>>> import numpy as np
>>> from numpy import linalg as LA
>>> np.set_printoptions(precision=3, suppress=True, linewidth=140)
>>> feats = np.loadtxt("out5.csv", delimiter=",")
>>> print(feats)
[[ 1.     0.     0.     0.     0.     0.     0.   ]
 [ 0.     1.     0.     0.     0.     0.     0.   ]
 [ 0.     0.     1.     0.     0.     0.     0.   ]
 [ 0.     0.     0.     1.     0.     0.     0.   ]
 [ 0.     0.     0.     0.     1.     0.     0.   ]
 [ 0.     0.     0.     0.     0.    -0.707  0.707]
 [ 0.     0.     0.     0.     0.    -0.707 -0.707]]
>>> # orthonormal columns
>>> print(np.round(feats.T @ feats, 3) + 0)
[[1. 0. 0. 0. 0. 0. 0.]
 [0. 1. 0. 0. 0. 0. 0.]
 [0. 0. 1. 0. 0. 0. 0.]
 [0. 0. 0. 1. 0. 0. 0.]
 [0. 0. 0. 0. 1. 0. 0.]
 [0. 0. 0. 0. 0. 1. 0.]
 [0. 0. 0. 0. 0. 0. 1.]]
>>> x0 = np.array([1, -3, -2, -1, 3, -2, 3])
>>> print((feats @ x0).argmax())
5
>>> print(feats @ np.eye(7)[5])
[ 0.     0.     0.     0.     0.    -0.707 -0.707]
>>> print(np.einsum("ij,j->i", feats, x0))
[ 1.    -3.    -2.    -1.     3.     3.536 -0.707]
>>> print(LA.norm(feats @ x0) <= LA.norm(feats, 2) * LA.norm(x0) + 1e-9)
True
>>> print(feats @ x0)
[ 1.    -3.    -2.    -1.     3.     3.536 -0.707]
>>> print(feats @ (2 * x0))
[ 2.    -6.    -4.    -2.     6.     7.071 -1.414]
>>> x0 = np.array([5, -8, 5, -5, -7, 1, 7])
>>> print([p for p in range(1, 25) if np.allclose(LA.matrix_power(feats, p), np.eye(7))])
[8, 16, 24]
>>> print(np.round(LA.norm(x0), 3), round(float(LA.norm(feats @ x0)), 3))
15.427 15.427
>>> print(7 - LA.matrix_rank(feats - np.eye(7), tol=1e-8))
5
>>> print(LA.inv(feats))
[[ 1.     0.     0.     0.     0.     0.     0.   ]
 [ 0.     1.     0.     0.     0.     0.     0.   ]
 [ 0.     0.     1.     0.     0.     0.     0.   ]
 [ 0.     0.     0.     1.     0.     0.     0.   ]
 [ 0.     0.     0.     0.     1.     0.     0.   ]
 [-0.    -0.    -0.    -0.    -0.    -0.707 -0.707]
 [ 0.     0.     0.     0.     0.     0.707 -0.707]]
>>> print(np.abs(LA.eigvals(feats)))
[1. 1. 1. 1. 1. 1. 1.]
>>> print(feats.T @ (feats @ x0))
[ 5. -8.  5. -5. -7.  1.  7.]
>>> def softmax(z):
...     e = np.exp(z - z.max(axis=-1, keepdims=True))
...     return e / e.sum(axis=-1, keepdims=True)
... 
>>> print(np.round(softmax(10 * feats[2]), 3) + 0)
[0. 0. 1. 0. 0. 0. 0.]
>>> print(softmax(feats).sum(axis=1))
[1. 1. 1. 1. 1. 1. 1.]
>>> S = feats @ feats.T / np.sqrt(7)
>>> print(softmax(S).round(6).argmax(axis=1))
[0 1 2 3 4 5 6]
>>> x0 = np.array([3, 1, 3, 3, 3, 3, 2])
>>> rhs = feats @ x0
>>> print(rhs)
[ 3.     1.     3.     3.     3.    -0.707 -3.536]
>>> print(LA.solve(feats.T, feats[0]))
[ 1.  0.  0.  0.  0.  0. -0.]
>>> print(LA.solve(feats, 4 * rhs))
[12.  4. 12. 12. 12. 12.  8.]
>>> arr = np.array([[5, -8, 0, 0], [-1, 4, 0, 0], [0, 0, 5, -8], [0, 0, -1, 4]])
>>> # 2 blocks once reordered
>>> hat = np.triu(np.array([[0, 0, 0, 3], [1, 3, 1, 3], [1, 3, 1, 3], [0, 0, 1, 3]]), 1) + np.eye(4)
>>> Y = hat @ arr @ LA.inv(hat)
>>> print(np.poly(Y))
[   1.  -18.  105. -216.  144.]
>>> print(hat @ arr - arr @ hat)
[[ 0.  0.  5. 21.]
 [ 0.  0. -2. -5.]
 [ 0.  0. -3. -3.]
 [ 0.  0.  0.  3.]]
>>> print(LA.matrix_rank(Y))
4
>>> print(Y)
[[ 5. -8.  5.  6.]
 [-1.  4. -2.  1.]
 [ 0.  0.  2. -2.]
 [ 0.  0. -1.  7.]]
